% python3 -q
>>> import numpy as np
>>> np.set_printoptions(precision=4, suppress=True, linewidth=140, legacy="1.25")
>>> J = np.load("layer15.npy")
>>> print(J)
[[ 0.9389 -0.0999  0.1057 -0.0855 -0.0258 -0.0754 -0.0206 -0.0278  0.146 ]
 [-0.0999  0.8365  0.1729 -0.1399 -0.0422 -0.1234 -0.0338 -0.0455  0.239 ]
 [ 0.1057  0.1729  0.8172  0.1479  0.0447  0.1305  0.0357  0.0481 -0.2527]
 [-0.0855 -0.1399  0.1479  0.8803 -0.0361 -0.1056 -0.0289 -0.0389  0.2045]
 [-0.0258 -0.0422  0.0447 -0.0361  0.9891 -0.0319 -0.0087 -0.0117  0.0617]
 [-0.0754 -0.1234  0.1305 -0.1056 -0.0319  0.9069 -0.0255 -0.0343  0.1803]
 [-0.0206 -0.0338  0.0357 -0.0289 -0.0087 -0.0255  0.993  -0.0094  0.0494]
 [-0.0278 -0.0455  0.0481 -0.0389 -0.0117 -0.0343 -0.0094  0.9874  0.0665]
 [ 0.146   0.239  -0.2527  0.2045  0.0617  0.1803  0.0494  0.0665  0.6507]]
>>> # symmetric, so the eigenvalues are real
>>> ev, vecs = np.linalg.eigh(J)
>>> x = np.array([2, 2, 5, 2, 3, 9, 8, 6, 2])
>>> print(np.linalg.eigvalsh(J[1:, 1:]))
[0.0611 1.     1.     1.     1.     1.     1.     1.    ]
>>> print(vecs * np.maximum(ev, 0) @ vecs.T)
[[ 0.9389 -0.0999  0.1057 -0.0855 -0.0258 -0.0754 -0.0206 -0.0278  0.146 ]
 [-0.0999  0.8365  0.1729 -0.1399 -0.0422 -0.1234 -0.0338 -0.0455  0.239 ]
 [ 0.1057  0.1729  0.8172  0.1479  0.0447  0.1305  0.0357  0.0481 -0.2527]
 [-0.0855 -0.1399  0.1479  0.8803 -0.0361 -0.1056 -0.0289 -0.0389  0.2045]
 [-0.0258 -0.0422  0.0447 -0.0361  0.9891 -0.0319 -0.0087 -0.0117  0.0617]
 [-0.0754 -0.1234  0.1305 -0.1056 -0.0319  0.9069 -0.0255 -0.0343  0.1803]
 [-0.0206 -0.0338  0.0357 -0.0289 -0.0087 -0.0255  0.993  -0.0094  0.0494]
 [-0.0278 -0.0455  0.0481 -0.0389 -0.0117 -0.0343 -0.0094  0.9874  0.0665]
 [ 0.146   0.239  -0.2527  0.2045  0.0617  0.1803  0.0494  0.0665  0.6507]]
>>> print(np.round(np.abs(J).sum(axis=1).max(), 4), round(float(np.abs(ev).max()), 4))
1.8508 1.0
>>> print(vecs * np.abs(ev) @ vecs.T)
[[ 0.9389 -0.0999  0.1057 -0.0855 -0.0258 -0.0754 -0.0206 -0.0278  0.146 ]
 [-0.0999  0.8365  0.1729 -0.1399 -0.0422 -0.1234 -0.0338 -0.0455  0.239 ]
 [ 0.1057  0.1729  0.8172  0.1479  0.0447  0.1305  0.0357  0.0481 -0.2527]
 [-0.0855 -0.1399  0.1479  0.8803 -0.0361 -0.1056 -0.0289 -0.0389  0.2045]
 [-0.0258 -0.0422  0.0447 -0.0361  0.9891 -0.0319 -0.0087 -0.0117  0.0617]
 [-0.0754 -0.1234  0.1305 -0.1056 -0.0319  0.9069 -0.0255 -0.0343  0.1803]
 [-0.0206 -0.0338  0.0357 -0.0289 -0.0087 -0.0255  0.993  -0.0094  0.0494]
 [-0.0278 -0.0455  0.0481 -0.0389 -0.0117 -0.0343 -0.0094  0.9874  0.0665]
 [ 0.146   0.239  -0.2527  0.2045  0.0617  0.1803  0.0494  0.0665  0.6507]]
>>> U, sig, Vt = np.linalg.svd(J)
>>> vecs = Vt[:(sig > 1e-8).sum()]
>>> rng = np.random.default_rng(95426)
>>> x = J[1] + -2 * J[0] + rng.integers(2) * np.eye(9)[2]
>>> print(x)
[-1.9778  1.0363  0.9616  0.0311  0.0094  0.0274  0.0075  0.0101 -0.0531]
>>> print(vecs.T @ vecs)
[[ 0.9389 -0.0999  0.1057 -0.0855 -0.0258 -0.0754 -0.0206 -0.0278  0.146 ]
 [-0.0999  0.8365  0.1729 -0.1399 -0.0422 -0.1234 -0.0338 -0.0455  0.239 ]
 [ 0.1057  0.1729  0.8172  0.1479  0.0447  0.1305  0.0357  0.0481 -0.2527]
 [-0.0855 -0.1399  0.1479  0.8803 -0.0361 -0.1056 -0.0289 -0.0389  0.2045]
 [-0.0258 -0.0422  0.0447 -0.0361  0.9891 -0.0319 -0.0087 -0.0117  0.0617]
 [-0.0754 -0.1234  0.1305 -0.1056 -0.0319  0.9069 -0.0255 -0.0343  0.1803]
 [-0.0206 -0.0338  0.0357 -0.0289 -0.0087 -0.0255  0.993  -0.0094  0.0494]
 [-0.0278 -0.0455  0.0481 -0.0389 -0.0117 -0.0343 -0.0094  0.9874  0.0665]
 [ 0.146   0.239  -0.2527  0.2045  0.0617  0.1803  0.0494  0.0665  0.6507]]
>>> print(np.diag(vecs.T @ vecs))
[0.9389 0.8365 0.8172 0.8803 0.9891 0.9069 0.993  0.9874 0.6507]
>>> print(np.linalg.matrix_rank(np.vstack([J, x])))
9
>>> print(round(float(np.linalg.norm(x - vecs.T @ vecs @ x)), 4))
0.4276
>>> print(np.abs(np.diag(np.linalg.qr(J)[1])) > 1e-9)
[ True  True  True  True  True  True  True  True False]
>>> print(round(float(np.trace(np.linalg.pinv(J) @ J)), 4))
8.0
>>> print(np.unique(J.round(6), axis=0).shape)
(9, 9)
>>> print(J @ np.linalg.pinv(J) @ J)
[[ 0.9389 -0.0999  0.1057 -0.0855 -0.0258 -0.0754 -0.0206 -0.0278  0.146 ]
 [-0.0999  0.8365  0.1729 -0.1399 -0.0422 -0.1234 -0.0338 -0.0455  0.239 ]
 [ 0.1057  0.1729  0.8172  0.1479  0.0447  0.1305  0.0357  0.0481 -0.2527]
 [-0.0855 -0.1399  0.1479  0.8803 -0.0361 -0.1056 -0.0289 -0.0389  0.2045]
 [-0.0258 -0.0422  0.0447 -0.0361  0.9891 -0.0319 -0.0087 -0.0117  0.0617]
 [-0.0754 -0.1234  0.1305 -0.1056 -0.0319  0.9069 -0.0255 -0.0343  0.1803]
 [-0.0206 -0.0338  0.0357 -0.0289 -0.0087 -0.0255  0.993  -0.0094  0.0494]
 [-0.0278 -0.0455  0.0481 -0.0389 -0.0117 -0.0343 -0.0094  0.9874  0.0665]
 [ 0.146   0.239  -0.2527  0.2045  0.0617  0.1803  0.0494  0.0665  0.6507]]
>>> M2 = np.array([[4, 1, 5, 5, -5],
...     [3, 4, 1, -4, 3],
...     [1, -5, -4, -4, 2],
...     [-3, -2, 5, -1, 5],
...     [-2, 5, 5, 4, -3],
...     [5, 4, 1, 1, 4],
...     [0, 0, -5, 2, 1],
...     [4, 3, -2, 5, -3]])
>>> F = M2.T @ M2
>>> print(F)
[[ 80  39  -9  24 -10]
 [ 39  96  42  50 -21]
 [ -9  42 122  33 -15]
 [ 24  50  33 104 -71]
 [-10 -21 -15 -71  98]]
>>> # symmetric, so the eigenvalues are real
>>> P = np.triu(np.array([[2, 3, 1, 0, -3],
...     [-3, -3, 3, -2, -1],
...     [1, -2, -3, -3, -1],
...     [1, 2, 3, -3, -2],
...     [-1, -3, 3, -2, -3]]), 1) + np.eye(5)
>>> M2 = P @ F @ np.linalg.inv(P)
>>> print(np.linalg.matrix_rank(M2))
5
>>> E = np.load("data.npy")
>>> print(E)
[[ 1.6  0.2  0.5 -0.4  0.6 -2.1  0.9  0.7]
 [ 1.1  1.1  0.2 -1.3  2.7 -1.7  1.4  0.4]
 [ 0.4 -0.8  0.1 -1.8 -0.4  0.1  0.7 -0.4]
 [ 1.1  0.1 -0.7  1.   1.8 -0.8  0.6  0.9]
 [ 1.   0.4 -1.3 -0.3 -2.9  1.5  0.3  1.3]
 [ 0.8  0.  -1.4  2.4  0.3  0.9 -0.6  1. ]
 [ 0.1  0.   0.7 -0.6  0.8  0.4  0.2  1.1]
 [ 0.6 -1.6 -0.4  0.1 -1.  -0.6 -0.4 -0.5]
 [ 2.5  1.   7.5  5.5 -5.   8.  -2.  11. ]
 [ 0.  -0.5 -0.4 -0.7 -1.2  0.8  0.6 -0.5]
 [ 0.2 -1.3  1.1  1.8  0.4 -0.1  0.9 -0.9]
 [ 0.1  0.6 -1.   1.   0.2 -0.8  0.   1.2]
 [ 0.8 -0.4  0.8  0.  -0.2 -0.8  0.  -1.4]
 [ 0.3 -0.3  1.3 -1.2  0.6  0.2 -0.7  0.3]
 [-0.7 -1.1  0.2 -0.9  1.4  0.5  2.1 -0.8]
 [ 0.8 -2.   0.9 -0.4 -1.6  0.  -0.9 -0.2]
 [ 0.6  0.9  0.3  0.3 -0.4  0.2  0.5  0.9]
 [ 1.8 -1.5 -0.8  1.  -1.4 -1.   0.3  1.4]
 [ 1.   1.3 -0.6 -0.7 -0.1  0.2  1.7  3. ]
 [ 0.  -0.7  1.1  0.6 -0.9 -0.3 -0.2 -0.1]
 [-1.2  1.1 -0.7  0.1  0.1  1.7  0.2 -1.5]
 [-0.3  0.1  0.4  0.2 -0.7  0.1 -0.6 -1.8]
 [-0.7  0.6 -0.7  0.8 -2.2 -0.8 -1.3 -0.7]
 [-1.2  0.  -1.3 -0.1 -0.6  0.5 -0.2  0.1]
 [ 0.4  0.4  0.  -2.5 -0.3 -0.4 -1.3  0.9]
 [ 0.7  0.1  1.1  0.9  0.8  1.4  2.3  1. ]
 [ 2.3 -1.  -0.4  0.5  0.9  0.1  0.7 -1.2]
 [ 0.5 -0.3  1.6 -0.8  0.2  0.1 -0.3 -0.7]
 [-0.5 -0.3  0.2  0.1  0.2  0.9 -1.8  0.9]
 [ 0.   1.  -0.8 -1.2 -0.6  1.8 -0.8 -0.8]
 [-0.5 -0.2 -0.1 -0.1 -2.1  0.8 -0.8  0.2]
 [ 1.6 -0.2 -0.5 -0.2 -2.   0.7  0.  -1.5]
 [ 1.5  1.2  1.1  0.5 -0.1  0.3  0.7 -2.3]]
>>> # row 8 is much longer than the rest
>>> M2 = F ** -1
Traceback (most recent call last):
  File "<python-input-34>", line 1, in <module>
    M2 = F ** -1
         ~~^^~~~
ValueError: Integers to negative integer powers are not allowed.
>>> M2 = np.linalg.inv(F)
>>> print((np.abs(M2) > 1e-9).astype(int))
[[1 1 1 1 1]
 [1 1 1 1 1]
 [1 1 1 1 1]
 [1 1 1 1 1]
 [1 1 1 1 1]]
>>> print(round(np.linalg.det(F) * np.linalg.det(M2), 4))
1.0
>>> print(round(float(np.linalg.cond(F)), 4))
10.0039
>>> print(np.allclose(M2, F.T))
False
>>> d = np.linalg.norm(E[:, None] - E[None], axis=-1)
>>> print(np.flatnonzero(d[7] < d.mean() / 2))
[ 7 12 15 19]
>>> print(d[:5, :5])
[[0.     2.6211 3.4132 2.6306 5.4387]
 [2.6211 0.     4.2825 3.1    6.8826]
 [3.4132 4.2825 0.     4.1388 4.1557]
 [2.6306 3.1    4.1388 0.     5.4571]
 [5.4387 6.8826 4.1557 5.4571 0.    ]]
>>> print(d.mean(axis=1).argmax())
8
>>> print(np.unravel_index(d.round(6).argmax(), d.shape))
(1, 8)
>>> print(np.linalg.matrix_rank(d ** 2))
10
>>> W0 = np.loadtxt("a.csv", delimiter=",")
>>> print(W0)
[[  3.1165 -19.0581   4.0645 -15.7801  -7.2877  10.0106   0.005 ]
 [  1.111   -4.6518   4.2605   1.1759  -8.6729  -6.9512   7.5397]
 [  1.9369  -2.6532   1.84     0.3454  -6.7955  -6.5018   7.274 ]
 [  3.8156 -19.6259   4.1331 -14.2412  -6.8103   8.4338  -0.9356]
 [  1.7312  -5.4191   6.1063  -0.9037  -9.1895  -5.2079   9.1255]
 [  0.5294  -2.7      2.7697   0.5825  -8.3956  -4.2034   7.8645]
 [  2.9335 -19.5632   4.7193 -14.1336  -8.6634   9.1152   1.167 ]
 [  2.5036   9.5029   3.7911   6.9646  -1.9624   2.546   -4.8188]
 [  0.6058   8.6194   3.8636   8.7865  -2.2004   0.6311  -2.8362]
 [  1.6401  -4.6622   4.1534   0.8997 -10.1375  -7.8865   7.5171]
 [  4.861  -18.4785   3.551  -14.3981  -9.1855   9.1728   0.9424]]
>>> x = np.array([3, 3, 1, -3, -3, -1, -3])
>>> y = W0 @ x
>>> print(np.linalg.solve(W0.T @ W0, W0.T @ y))
[ 3.  3.  1. -3. -3. -1. -3.]
>>> print(y)
[15.4175  0.4612  3.7212 14.2297  3.1536  0.3071 10.605  36.7144 19.6584  8.1357 21.4493]
>>> y = y + 0.1 * rng.normal(size=11)
>>> print(y)
[15.4206  0.5515  3.5845 13.99    3.1938  0.3959 10.6707 36.7158 19.7058  8.1509 21.3257]
>>> c, *_ = np.linalg.lstsq(W0, y)
>>> print([round(float(np.linalg.norm(np.linalg.solve(W0.T @ W0 + lam * np.eye(7), W0.T @ y))), 2) for lam in (0, 1, 10, 100)])
[6.86, 5.56, 3.73, 2.23]
>>> print(np.round(W0.T @ (y - W0 @ c), 4) + 0)
[0. 0. 0. 0. 0. 0. 0.]
>>> print(c)
[ 2.8811  3.0346  1.019  -3.0391 -3.0437 -0.9964 -3.0107]
>>> print(round(np.linalg.norm(y - W0 @ c), 4))
0.1488
